$ python3 -q
>>> import numpy as np
>>> import numpy.linalg as la
>>> np.set_printoptions(precision=2, suppress=True, linewidth=140)
>>> def rnd(a):
...     return np.round(a, 2) + 0
... 
>>> J = 0.2 ** np.abs(np.subtract.outer(np.arange(9), np.arange(9)))
>>> print(rnd(J))
[[1.   0.2  0.04 0.01 0.   0.   0.   0.   0.  ]
 [0.2  1.   0.2  0.04 0.01 0.   0.   0.   0.  ]
 [0.04 0.2  1.   0.2  0.04 0.01 0.   0.   0.  ]
 [0.01 0.04 0.2  1.   0.2  0.04 0.01 0.   0.  ]
 [0.   0.01 0.04 0.2  1.   0.2  0.04 0.01 0.  ]
 [0.   0.   0.01 0.04 0.2  1.   0.2  0.04 0.01]
 [0.   0.   0.   0.01 0.04 0.2  1.   0.2  0.04]
 [0.   0.   0.   0.   0.01 0.04 0.2  1.   0.2 ]
 [0.   0.   0.   0.   0.   0.01 0.04 0.2  1.  ]]
>>> # equal to its transpose
>>> print(np.allclose(J, J.T))
True
>>> rnd(la.det(J))
np.float64(0.72)
>>> q, evecs = la.qr(J[:, :5])[0], la.qr(J[:, 5:])[0]
>>> s = la.svd(q.T @ evecs, compute_uv=False)
>>> (s > 0.9).sum()
np.int64(0)
>>> print(rnd(la.norm(q @ q.T - evecs @ evecs.T, 2)))
1.0
>>> rnd(s)
array([0.39, 0.  , 0.  , 0.  ])
>>> ev, evecs = la.eigh(J)
>>> vec = np.array([-2, -3, 0, -1, 3, 1, -2, -3, -1])
>>> rnd(np.abs(J).sum(axis=1).max()), rnd(np.abs(ev).max())
(np.float64(1.5), np.float64(1.46))
>>> rnd(la.eigvalsh(J[1:, 1:]))
array([0.68, 0.72, 0.78, 0.88, 1.01, 1.16, 1.32, 1.45])
>>> B = J / np.sqrt((J ** 2).mean(axis=1, keepdims=True))
>>> rnd(B[6])
array([0.  , 0.  , 0.  , 0.02, 0.12, 0.58, 2.88, 0.58, 0.12])
>>> rnd(J - J.mean(axis=1, keepdims=True))
array([[ 0.86,  0.06, -0.1 , -0.13, -0.14, -0.14, -0.14, -0.14, -0.14],
       [ 0.04,  0.84,  0.04, -0.12, -0.15, -0.16, -0.16, -0.16, -0.16],
       [-0.13,  0.03,  0.83,  0.03, -0.13, -0.16, -0.16, -0.17, -0.17],
       [-0.16, -0.13,  0.03,  0.83,  0.03, -0.13, -0.16, -0.16, -0.17],
       [-0.16, -0.16, -0.13,  0.03,  0.83,  0.03, -0.13, -0.16, -0.16],
       [-0.17, -0.16, -0.16, -0.13,  0.03,  0.83,  0.03, -0.13, -0.16],
       [-0.17, -0.17, -0.16, -0.16, -0.13,  0.03,  0.83,  0.03, -0.13],
       [-0.16, -0.16, -0.16, -0.16, -0.15, -0.12,  0.04,  0.84,  0.04],
       [-0.14, -0.14, -0.14, -0.14, -0.14, -0.13, -0.1 ,  0.06,  0.86]])
>>> la.matrix_rank(J - J.mean(axis=1, keepdims=True))
np.int64(8)
>>> L = la.cholesky(J)
>>> rnd(J / np.sqrt(np.outer(np.diag(J), np.diag(J))))
array([[1.  , 0.2 , 0.04, 0.01, 0.  , 0.  , 0.  , 0.  , 0.  ],
       [0.2 , 1.  , 0.2 , 0.04, 0.01, 0.  , 0.  , 0.  , 0.  ],
       [0.04, 0.2 , 1.  , 0.2 , 0.04, 0.01, 0.  , 0.  , 0.  ],
       [0.01, 0.04, 0.2 , 1.  , 0.2 , 0.04, 0.01, 0.  , 0.  ],
       [0.  , 0.01, 0.04, 0.2 , 1.  , 0.2 , 0.04, 0.01, 0.  ],
       [0.  , 0.  , 0.01, 0.04, 0.2 , 1.  , 0.2 , 0.04, 0.01],
       [0.  , 0.  , 0.  , 0.01, 0.04, 0.2 , 1.  , 0.2 , 0.04],
       [0.  , 0.  , 0.  , 0.  , 0.01, 0.04, 0.2 , 1.  , 0.2 ],
       [0.  , 0.  , 0.  , 0.  , 0.  , 0.01, 0.04, 0.2 , 1.  ]])
